% ipython --no-banner

In [1]: import numpy as np

In [2]: np.set_printoptions(suppress=True, linewidth=160)

In [3]: A = np.load("dump.npy")

In [4]: print(A)
[[2 2 0 2 4 4 2 2 0]
 [2 4 0 2 4 4 0 0 0]
 [0 0 0 0 0 0 0 0 0]
 [2 2 0 2 4 4 2 2 0]
 [4 4 0 4 8 8 4 4 0]
 [4 4 0 4 8 8 4 4 0]
 [2 0 0 2 4 4 4 4 0]
 [2 0 0 2 4 4 4 4 0]
 [0 0 0 0 0 0 0 0 0]]

In [5]: evals, vecs = np.linalg.eigh(A)

In [6]: vec = np.array([2, 1, 2, -2, 0, 0, 0, 0, -2])

In [7]: print(np.abs(A).sum(axis=1).max(), np.round(np.abs(evals).max(), 2))
36 26.2

In [8]: print(np.round(vecs * np.maximum(evals, 0) @ vecs.T, 2) + 0)
[[2. 2. 0. 2. 4. 4. 2. 2. 0.]
 [2. 4. 0. 2. 4. 4. 0. 0. 0.]
 [0. 0. 0. 0. 0. 0. 0. 0. 0.]
 [2. 2. 0. 2. 4. 4. 2. 2. 0.]
 [4. 4. 0. 4. 8. 8. 4. 4. 0.]
 [4. 4. 0. 4. 8. 8. 4. 4. 0.]
 [2. 0. 0. 2. 4. 4. 4. 4. 0.]
 [2. 0. 0. 2. 4. 4. 4. 4. 0.]
 [0. 0. 0. 0. 0. 0. 0. 0. 0.]]

In [9]: print(vec @ A @ vec)
4

In [10]: print(np.round(vecs * np.abs(evals) @ vecs.T, 2) + 0)
[[2. 2. 0. 2. 4. 4. 2. 2. 0.]
 [2. 4. 0. 2. 4. 4. 0. 0. 0.]
 [0. 0. 0. 0. 0. 0. 0. 0. 0.]
 [2. 2. 0. 2. 4. 4. 2. 2. 0.]
 [4. 4. 0. 4. 8. 8. 4. 4. 0.]
 [4. 4. 0. 4. 8. 8. 4. 4. 0.]
 [2. 0. 0. 2. 4. 4. 4. 4. 0.]
 [2. 0. 0. 2. 4. 4. 4. 4. 0.]
 [0. 0. 0. 0. 0. 0. 0. 0. 0.]]

In [11]: arr = np.load("sample9.npy")

In [12]: print(arr)
[[ -1   1   0   2   0   2]
 [  1   3   0   0  -1   1]
 [  2   5  -2   1   0   3]
 [  3   5  -2   0   0   1]
 [  5   6  -4  -2   1   3]
 [  5   6  -5  -2   0   3]
 [  4   7  -4  -4   0   1]
 [  3   9  -2  -5   0   3]
 [  4  11  -3  -5   0   2]
 [  5   9  -5  -6   0   2]
 [  3   9  -7  -5  -2   4]
 [  3   7  -7  -5  -4   4]
 [  4   7  -7  -5  -5   2]
 [  4   6  -5  -5  -3   1]
 [  5   5  -4  -7  -2   1]
 [  6   4  -6  -7  -2   2]
 [  6   2  -8  -6  -4   4]
 [  7   3 -10  -7  -3   3]]

In [13]: d = np.linalg.norm(arr[:, None] - arr[None], axis=-1)

In [14]: print(d[:5, :5].round(2))
[[0.   3.74 5.57 6.4  9.75]
 [3.74 0.   3.87 3.61 7.28]
 [5.57 3.87 0.   2.45 4.9 ]
 [6.4  3.61 2.45 0.   4.24]
 [9.75 7.28 4.9  4.24 0.  ]]

In [15]: print(np.linalg.matrix_rank(d ** 2))
8

In [16]: print(np.flatnonzero(d[7] < d.mean() / 2))
[7 8]

In [17]: print(d.shape)
(18, 18)

In [18]: E = np.load("mat.npy")

In [19]: print(E)
[[ -3   0   0  -2  -1   2   1]
 [  2   3   0   1   0  -3   1]
 [  7  15   0   3  -1 -13   6]]

In [20]: A2 = np.array([[-1, -6], [-9, -7], [-3, -5], [9, 3], [-3, -3], [6, 1], [-2, 7]])

In [21]: print(np.einsum("ik,kj->ji", E, A2))
[[  -2  -40 -202]
 [  24  -26 -106]]

In [22]: print(E @ A2)
[[  -2   24]
 [ -40  -26]
 [-202 -106]]

In [23]: Uu, sv, Vh = np.linalg.svd(E)

In [24]: vecs = Vh[:(sv > 1e-8).sum()]

In [25]: rng = np.random.default_rng(839)

In [26]: vec = E[0] + 2 * E[1] + rng.integers(2) * np.eye(7)[0]

In [27]: print(vec)
[ 2.  6.  0.  0. -1. -4.  3.]

In [28]: print(np.round(np.diag(vecs.T @ vecs), 2))
[0.47 0.6  0.   0.22 0.08 0.39 0.24]

In [29]: print(np.allclose(vecs.T @ vecs @ vec, vec))
False

In [30]: print(np.round(vecs.T @ vecs, 2))
[[ 0.47 -0.01  0.    0.32  0.16 -0.31 -0.16]
 [-0.01  0.6   0.   -0.07 -0.14 -0.32  0.33]
 [ 0.    0.    0.    0.    0.    0.    0.  ]
 [ 0.32 -0.07  0.    0.22  0.12 -0.17 -0.15]
 [ 0.16 -0.14  0.    0.12  0.08 -0.03 -0.13]
 [-0.31 -0.32  0.   -0.17 -0.03  0.39 -0.08]
 [-0.16  0.33  0.   -0.15 -0.13 -0.08  0.24]]

In [31]: print(round(np.trace(np.linalg.pinv(E) @ E), 2))
2.0

In [32]: print(np.round(E @ np.linalg.pinv(E) @ E, 2) + 0)
[[ -3.   0.   0.  -2.  -1.   2.   1.]
 [  2.   3.   0.   1.   0.  -3.   1.]
 [  7.  15.   0.   3.  -1. -13.   6.]]

In [33]: print(np.abs(np.diag(np.linalg.qr(E)[1])) > 1e-9)
[ True  True False]

In [34]: rk = np.linalg.matrix_rank(E)

In [35]: print(rk)
2

In [36]: ns = np.linalg.svd(E)[2][rk:].T

In [37]: print([int(np.linalg.matrix_rank(E[:, :j + 1])) for j in range(7)])
[1, 2, 2, 2, 2, 2, 2]

In [38]: print([int(np.linalg.matrix_rank(E[:i])) for i in range(1, len(E) + 1)])
[1, 2, 2]

In [39]: print(np.round(ns @ ns.T, 2) + 0)
[[ 0.53  0.01  0.   -0.32 -0.16  0.31  0.16]
 [ 0.01  0.4   0.    0.07  0.14  0.32 -0.33]
 [ 0.    0.    1.    0.    0.    0.    0.  ]
 [-0.32  0.07  0.    0.78 -0.12  0.17  0.15]
 [-0.16  0.14  0.   -0.12  0.92  0.03  0.13]
 [ 0.31  0.32  0.    0.17  0.03  0.61  0.08]
 [ 0.16 -0.33  0.    0.15  0.13  0.08  0.76]]

In [40]: print(np.linalg.matrix_rank(E.T @ E), np.linalg.matrix_rank(E @ E.T))
2 2

In [41]: print(np.allclose(E @ ns, 0))
True

In [42]: A2 = np.array([[-8, 0]])

In [43]: J = np.block([[np.zeros((1, 1)), A2], [A2.T, np.zeros((2, 2))]])

In [44]: print(J)
[[ 0. -8.  0.]
 [-8.  0.  0.]
 [ 0.  0.  0.]]

In [45]: print(round(float(np.trace(np.linalg.pinv(J) @ J)), 2))
2.0

In [46]: print(np.allclose(J[:-1].T @ np.linalg.lstsq(J[:-1].T, J[-1])[0], J[-1]))
True

In [47]: q, _ = np.linalg.qr(np.array([[-0.3, -1.0, -1.1, 0.0, 0.5, -0.5],
    ...:     [-1.0, 1.2, -0.3, 0.2, 1.9, 0.3],
    ...:     [0.5, 0.9, -1.3, 2.0, 0.9, -0.6],
    ...:     [-0.7, -0.7, -1.5, 2.7, 0.7, -0.4],
    ...:     [1.6, -0.7, -0.2, -0.1, 0.4, -1.3],
    ...:     [0.5, 0.4, -0.6, -0.1, -1.1, -0.4]]))

In [48]: m1 = q[:, :6]

In [49]: print(m1.round(2) + 0)
[[-0.14  0.51 -0.39  0.65 -0.15 -0.33]
 [-0.46 -0.49 -0.15  0.26 -0.55  0.38]
 [ 0.23 -0.48 -0.63 -0.22 -0.05 -0.51]
 [-0.32  0.41 -0.56 -0.51  0.08  0.38]
 [ 0.74  0.19 -0.12  0.   -0.52  0.36]
 [ 0.23 -0.24 -0.3   0.44  0.63  0.46]]

In [50]: # keeps lengths

In [51]: vec = np.array([0, 0, 2, 2, 1, 1])

In [52]: print(round(np.linalg.norm(vec), 2), round(float(np.linalg.norm(m1 @ vec)), 2))
3.16 3.16

In [53]: print(np.round(np.abs(np.linalg.eigvals(m1)), 2))
[1. 1. 1. 1. 1. 1.]

In [54]: print(np.round(np.linalg.det(m1), 2))
-1.0

In [55]: print(np.round(m1.T @ (m1 @ vec), 2) + 0)
[0. 0. 2. 2. 1. 1.]

In [56]: print([p for p in range(1, 25) if np.allclose(np.linalg.matrix_power(m1, p), np.eye(6))])
[]

In [57]: data = np.loadtxt("data.csv", delimiter=",")

In [58]: print(data.round(2))
[[0.02 0.09 0.02 0.02 0.09]
 [0.09 0.47 0.09 0.09 0.47]
 [0.02 0.09 0.02 0.02 0.09]
 [0.02 0.09 0.02 0.02 0.09]
 [0.09 0.47 0.09 0.09 0.47]]

In [59]: W = np.array([[-2, -3, 0, -1, -2],
    ...:     [3, 0, -3, 1, -3],
    ...:     [0, 1, 1, -3, 3],
    ...:     [1, 1, 1, -3, 2],
    ...:     [1, 3, 3, 2, 0]])

In [60]: coef = np.array([1, 6, 0, 1, -9])

In [61]: hid = np.maximum(data @ W + coef, 0)

In [62]: print((hid > 0).mean(axis=0))
[1. 1. 1. 1. 0.]

In [63]: C = np.array([[5, 4, 0], [5, 3, 2], [1, 5, 0], [4, 4, 1], [3, 0, 0]])

In [64]: print(np.round(hid @ C, 2))
[[42.75 29.02 13.68]
 [57.77 41.09 16.4 ]
 [42.75 29.02 13.68]
 [42.75 29.02 13.68]
 [57.77 41.09 16.4 ]]

In [65]: print((hid @ C).round(6).argmax(axis=1))
[0 0 0 0 0]

In [66]: Uu, sv, Vh = np.linalg.svd(data)

In [67]: print(sv.round(2) + 0)
[1. 0. 0. 0. 0.]

In [68]: A2 = Uu[:, :1] @ np.diag(sv[:1]) @ Vh[:1]

In [69]: print(np.linalg.matrix_rank(data, rtol=0.05))
1

In [70]: print(np.round(np.linalg.norm(data - A2, 2), 2), round(float(sv[1]), 2))
0.0 0.0

In [71]: labels = rng.permutation(5)

In [72]: print(labels)
[2 0 4 1 3]

In [73]: A2 = data[labels][:, labels]

In [74]: print(np.trace(A2))
1.0

In [75]: print(A2.round(2))
[[0.02 0.02 0.09 0.09 0.02]
 [0.02 0.02 0.09 0.09 0.02]
 [0.09 0.09 0.47 0.47 0.09]
 [0.09 0.09 0.47 0.47 0.09]
 [0.02 0.02 0.09 0.09 0.02]]

In [76]: print(np.round(np.sort(np.abs(np.linalg.eigvals(A2))), 2) + 0)
[0. 0. 0. 0. 1.]

In [77]: print(np.allclose(A2, data))
False

In [78]: print(np.round(np.linalg.det(A2), 2), round(np.linalg.det(data[labels]), 2))
0.0 0.0

In [79]: rk = np.linalg.matrix_rank(data)

In [80]: print(rk)
1

In [81]: ns = np.linalg.svd(data)[2][rk:].T

In [82]: print(ns.shape)
(5, 4)

In [83]: print([int(np.linalg.matrix_rank(data[:i])) for i in range(1, len(data) + 1)])
[1, 1, 1, 1, 1]

In [84]: print(np.linalg.matrix_rank(data.T @ data), np.linalg.matrix_rank(data @ data.T))
1 1

In [85]: print(np.round(data @ ns, 2) + 0)
[[0. 0. 0. 0.]
 [0. 0. 0. 0.]
 [0. 0. 0. 0.]
 [0. 0. 0. 0.]
 [0. 0. 0. 0.]]

In [86]: Uu, sv, Vh = np.linalg.svd(data)

In [87]: vecs = Vh[:(sv > 1e-8).sum()]

In [88]: vec = data[3] + -3 * data[2] + rng.integers(2) * np.eye(5)[2]

In [89]: print(vec.round(2))
[-0.04 -0.19  0.96 -0.04 -0.19]

In [90]: print(np.allclose(vecs.T @ vecs @ vec, vec))
False

In [91]: print(np.round(np.diag(vecs.T @ vecs), 2))
[0.02 0.47 0.02 0.02 0.47]

In [92]: print(np.round(vecs.T @ vecs, 2))
[[0.02 0.09 0.02 0.02 0.09]
 [0.09 0.47 0.09 0.09 0.47]
 [0.02 0.09 0.02 0.02 0.09]
 [0.02 0.09 0.02 0.02 0.09]
 [0.09 0.47 0.09 0.09 0.47]]

In [93]: print(np.linalg.matrix_rank(np.vstack([data, vec])))
2

In [94]: F = np.load("arr.npy")

In [95]: print(F)
[[ 12  18 -24   6   9 -12]
 [  6  30   6   3  15   3]
 [ 24  -6  18  12  -3   9]
 [ 16  24 -32   8  12 -16]
 [  8  40   8   4  20   4]
 [ 32  -8  24  16  -4  12]]

In [96]: vec = np.array([-3, 1, -2, 0, -4, 3])

In [97]: print(F @ vec)
[ -42  -51  -75  -56  -68 -100]

In [98]: print((F * vec).sum(axis=1))
[ -42  -51  -75  -56  -68 -100]

In [99]: print(F @ np.ones(6))
[ 9. 63. 54. 12. 84. 72.]

In [100]: print(F * vec)
[[-36  18  48   0 -36 -36]
 [-18  30 -12   0 -60   9]
 [-72  -6 -36   0  12  27]
 [-48  24  64   0 -48 -48]
 [-24  40 -16   0 -80  12]
 [-96  -8 -48   0  16  36]]

In [101]: labels = rng.permutation(6)

In [102]: print(labels)
[3 1 5 0 4 2]

In [103]: A2 = F[labels][:, labels]

In [104]: print(np.round(np.linalg.det(A2), 2), round(np.linalg.det(F[labels]), 2))
0.0 0.0

In [105]: print(np.trace(A2))
100

In [106]: print(np.diag(A2))
[ 8 30 12 12 20 18]

In [107]: Uu, sv, Vh = np.linalg.svd(F)

In [108]: vecs = Vh[:(sv > 1e-8).sum()]

In [109]: vec = F[5] + 5 * F[0] + rng.integers(2) * np.eye(6)[1]

In [110]: print(vec)
[ 92.  83. -96.  46.  41. -48.]

In [111]: print(round(np.linalg.norm(vec - vecs.T @ vecs @ vec), 2))
0.45

In [112]: X = rng.normal(size=(39, 8)) + 3 * np.array([-2, -1, 2, -2, -2, 1, -1, -1])

In [113]: print(X.round(2))
[[-7.4  -3.43  6.11 -4.43 -5.03  3.48 -3.3  -2.78]
 [-6.24 -1.63  6.52 -7.12 -7.48  2.37 -3.28 -1.83]
 [-6.27 -1.76  6.87 -4.5  -6.32  5.33 -3.56 -4.01]
 [-6.58 -1.7   4.9  -7.24 -6.5   2.38 -3.39 -2.78]
 [-4.3  -5.84  6.66 -5.67 -6.69  2.02 -2.   -3.27]
 [-5.98 -2.63  7.35 -5.36 -6.52  5.34 -4.64 -3.37]
 [-7.07 -2.44  7.31 -6.65 -5.72  4.35 -2.8  -3.15]
 [-6.23 -3.54  4.46 -6.72 -6.28  1.37 -0.98 -3.56]
 [-5.72 -3.57  7.14 -5.04 -6.38  3.34 -3.99 -3.98]
 [-6.8  -2.9   5.5  -7.49 -5.95  3.16 -2.65 -4.22]
 [-7.67 -2.07  7.09 -6.58 -5.32  3.01 -3.8  -2.32]
 [-6.6  -2.3   6.94 -6.48 -6.39  3.73 -3.12 -3.08]
 [-3.8  -3.27  6.52 -6.42 -5.46  2.64 -2.52 -2.22]
 [-4.34 -2.95  7.02 -5.55 -7.67  2.4  -0.09 -1.84]
 [-6.01 -2.06  6.29 -6.48 -6.48  2.78 -2.43 -1.85]
 [-3.65 -3.42  7.08 -3.48 -7.35  1.17 -3.49 -2.48]
 [-6.35 -3.43  5.93 -4.57 -4.33  4.58 -2.61 -4.28]
 [-6.54 -3.35  6.78 -7.27 -5.13  3.95 -2.84 -2.25]
 [-7.62 -2.45  5.65 -4.4  -6.61  3.38 -4.47 -4.23]
 [-5.37 -1.95  6.88 -6.36 -6.47  2.27 -2.68 -2.51]
 [-4.66 -2.26  7.26 -7.67 -7.15  2.92 -3.03 -3.93]
 [-5.39 -2.67  6.98 -6.95 -5.21  3.87 -3.25 -2.69]
 [-5.69 -4.19  7.05 -6.54 -6.43  2.89 -1.05 -5.26]
 [-5.27 -3.91  5.56 -4.83 -6.8   2.19 -3.59 -3.75]
 [-6.03 -4.75  5.49 -8.01 -5.39  3.39 -2.74 -4.14]
 [-5.78 -3.18  5.77 -6.62 -5.29  4.16 -4.38 -1.83]
 [-7.21 -2.9   5.07 -7.07 -6.12  2.02 -3.39 -3.15]
 [-6.4  -1.25  4.65 -8.05 -6.06  5.36 -2.38 -4.02]
 [-6.   -3.9   5.17 -7.77 -6.67  2.32 -3.04 -2.49]
 [-7.11 -3.38  6.16 -5.46 -6.32  4.73 -2.54 -2.56]
 [-5.8  -2.47  4.48 -5.03 -6.94  3.78 -4.49 -2.02]
 [-6.54 -4.42  6.87 -6.41 -6.4   2.47 -3.46 -3.99]
 [-6.13 -3.45  4.28 -5.59 -6.4   1.63 -3.99 -3.51]
 [-5.8  -2.11  6.25 -5.7  -5.    3.07 -1.89 -2.34]
 [-5.61 -3.51  5.14 -6.2  -4.93  3.72 -3.36 -3.46]
 [-7.33 -2.79  5.49 -6.06 -5.53  3.24 -3.34 -5.74]
 [-6.01 -2.36  5.67 -6.18 -6.39  2.64 -2.96 -2.77]
 [-6.13 -4.52  3.76 -7.3  -5.34  1.67 -3.84 -3.71]
 [-7.44 -1.72  8.06 -5.89 -5.61  1.24 -2.1  -1.38]]

In [114]: A2 = np.c_[X[:, :6] @ np.array([[-3, -9, -3, 4, -1, 4],
     ...:     [2, 0, 5, -5, 0, 8],
     ...:     [5, -1, 4, 6, -9, -7],
     ...:     [-6, -4, -1, 3, 7, -2],
     ...:     [3, 8, -7, -5, 3, 2],
     ...:     [-2, -6, 8, 6, -3, 6]]), np.array([-2, -4, -7, -5, 9, 1, -2, 2, 9, -2, -6, -7, -1, -4, 0, 0, -4, -2, -9, -5, -3, -2, 7, -8, 2, 7, 5, -3, 9, 1, -7, 4, 1, -9, 7, -9, -8, 6, 2])]

In [115]: print(A2.round(2))
[[  50.4    17.09   97.01   56.97 -104.11  -80.13   -2.  ]
 [  63.61    4.08  115.09   52.54 -131.84  -70.15   -4.  ]
 [  47.03  -15.    128.83   75.06 -122.04  -58.96   -7.  ]
 [  60.02   17.05  102.58   36.61 -114.79  -58.48   -5.  ]
 [  44.45  -10.92   79.05   80.56 -121.51 -100.51    9.  ]
 [  51.4   -16.26  127.96   81.89 -133.33  -66.66    1.  ]
 [  66.88   11.    119.73   62.57 -135.47  -71.03   -2.  ]
 [  52.68   20.07   80.48   38.95 -103.9   -75.31    2.  ]
 [  50.16   -6.6   104.31   74.66 -123.04  -84.05    9.  ]
 [  62.91   19.14  102.34   46.49 -122.48  -66.79   -2.  ]
 [  71.77   27.59  108.92   47.14 -127.15  -76.26   -6.  ]
 [  62.13    4.84  117.1    61.63 -131.56  -70.81   -7.  ]
 [  54.33   -6.15   86.94   64.16 -124.13  -69.27   -1.  ]
 [  47.71  -21.54  104.78   75.64 -127.91  -79.96   -4.  ]
 [  59.22    5.15  106.98   53.65 -123.74  -67.87    0.  ]
 [  36.03  -26.12   86.5    78.32 -110.04  -92.23    0.  ]
 [  47.09    7.34   97.11   62.76 -105.73  -66.41   -4.  ]
 [  67.17   16.44  104.8    58.79 -132.62  -72.48   -2.  ]
 [  46.      7.39  110.9    55.76 -103.94  -73.77   -9.  ]
 [  60.86    1.51  103.72   56.42 -127.33  -71.82   -5.  ]
 [  64.49   -9.37  112.82   66.45 -144.58  -68.89   -3.  ]
 [  64.07    4.4   105.12   62.1  -133.34  -65.08   -2.  ]
 [  58.07    1.56   98.96   70.36 -131.43  -88.06    7.  ]
 [  39.94   -6.38   88.41   64.46 -105.49  -82.05   -8.  ]
 [  61.12   17.32   89.16   55.88 -125.79  -74.97    2.  ]
 [  55.4     5.52  101.41   58.86 -120.82  -61.27    7.  ]
 [  61.19   27.     93.51   37.59 -112.31  -73.47    5.  ]
 [  59.39    4.52  124.94   46.87 -126.13  -32.03   -3.  ]
 [  58.01   12.61   92.2    50.48 -121.88  -75.26    9.  ]
 [  49.75    0.74  116.67   69.06 -119.78  -72.01    1.  ]
 [  36.66  -10.38  106.78   58.35 -101.9   -55.48   -7.  ]
 [  59.44   11.63   95.9    64.71 -126.73  -94.73    4.  ]
 [  43.92   12.27   81.66   43.39  -95.53  -73.94    1.  ]
 [  57.49   10.34   97.09   51.17 -114.56  -64.     -9.  ]
 [  50.48    8.37   90.26   54.32 -110.02  -61.67    7.  ]
 [  57.16   21.09  100.63   46.46 -110.79  -69.62   -9.  ]
 [  54.28    6.15  100.94   51.02 -115.38  -67.17   -8.  ]
 [  52.59   27.9    68.86   35.42  -99.79  -73.06    6.  ]
 [  75.19   30.1   101.01   45.08 -126.88  -91.98    2.  ]]

In [116]: print(np.linalg.matrix_rank(A2))
7
